% python3 -q
>>> import numpy as np
>>> from numpy import linalg as LA
>>> np.set_printoptions(precision=2, suppress=True, linewidth=200)
>>> A = np.load("block15.npy")
>>> A
array([[-2.9,  1. ,  1. , -2. , -1. , -3. ],
       [ 3. , -1.9, -1. ,  1. , -2. ,  3. ],
       [-1. ,  0. ,  1.1,  2. , -1. , -1. ],
       [ 3. ,  3. ,  1. ,  3.1, -3. ,  1. ],
       [ 0. , -3. , -2. ,  3. ,  2.1, -1. ],
       [-3. ,  1. ,  1. , -2. , -1. , -2.9]])
>>> left, sig, Vh = LA.svd(A)
>>> sig
array([9.02, 6.52, 4.35, 2.54, 1.19, 0.07])
>>> np.argmax(sig[:-1] / (sig[1:] + 1e-6)) + 1
np.int64(5)
>>> M2 = left[:, :5] @ np.diag(sig[:5]) @ Vh[:5]
>>> round(np.abs(A - M2).max(), 2)
np.float64(0.03)
>>> LA.matrix_rank(M2)
np.int64(5)
>>> LA.matrix_rank(A, rtol=0.05)
np.int64(5)
>>> [round(float(x), 2) for x in LA.svd(A, compute_uv=False)[:3]]
[9.02, 6.52, 4.35]
>>> np.abs(LA.svd(A)[2][-1])
array([0.58, 0.31, 0.58, 0.17, 0.15, 0.42])
>>> np.argsort(-LA.norm(A, axis=0).round(6), kind="stable")[:3]
array([0, 3, 5])
>>> rng = np.random.default_rng(25147)
>>> labels = rng.permutation(6)
>>> M2 = A[:, labels] * rng.choice([-1, 1], 6)
>>> M2
array([[-1. , -2.9,  2. ,  1. ,  3. ,  1. ],
       [ 1.9,  3. , -1. , -1. , -3. ,  2. ],
       [-0. , -1. , -2. ,  1.1,  1. ,  1. ],
       [-3. ,  3. , -3.1,  1. , -1. ,  3. ],
       [ 3. ,  0. , -3. , -2. ,  1. , -2.1],
       [-1. , -3. ,  2. ,  1. ,  2.9,  1. ]])
>>> left, _, Vh = LA.svd(A.T @ M2)
>>> np.round(left @ Vh, 2) + 0
array([[ 0.,  1.,  0.,  0.,  0.,  0.],
       [-1.,  0.,  0.,  0.,  0.,  0.],
       [ 0.,  0.,  0.,  1.,  0.,  0.],
       [ 0.,  0., -1.,  0.,  0.,  0.],
       [ 0.,  0.,  0.,  0.,  0., -1.],
       [ 0.,  0.,  0.,  0., -1.,  0.]])
>>> np.round(LA.lstsq(A, M2)[0], 2) + 0
array([[ 0.,  1.,  0.,  0.,  0.,  0.],
       [-1.,  0.,  0.,  0.,  0.,  0.],
       [ 0.,  0.,  0.,  1.,  0.,  0.],
       [ 0.,  0., -1.,  0.,  0.,  0.],
       [ 0.,  0.,  0.,  0.,  0., -1.],
       [ 0.,  0.,  0.,  0., -1.,  0.]])
>>> labels
array([1, 0, 3, 2, 5, 4])
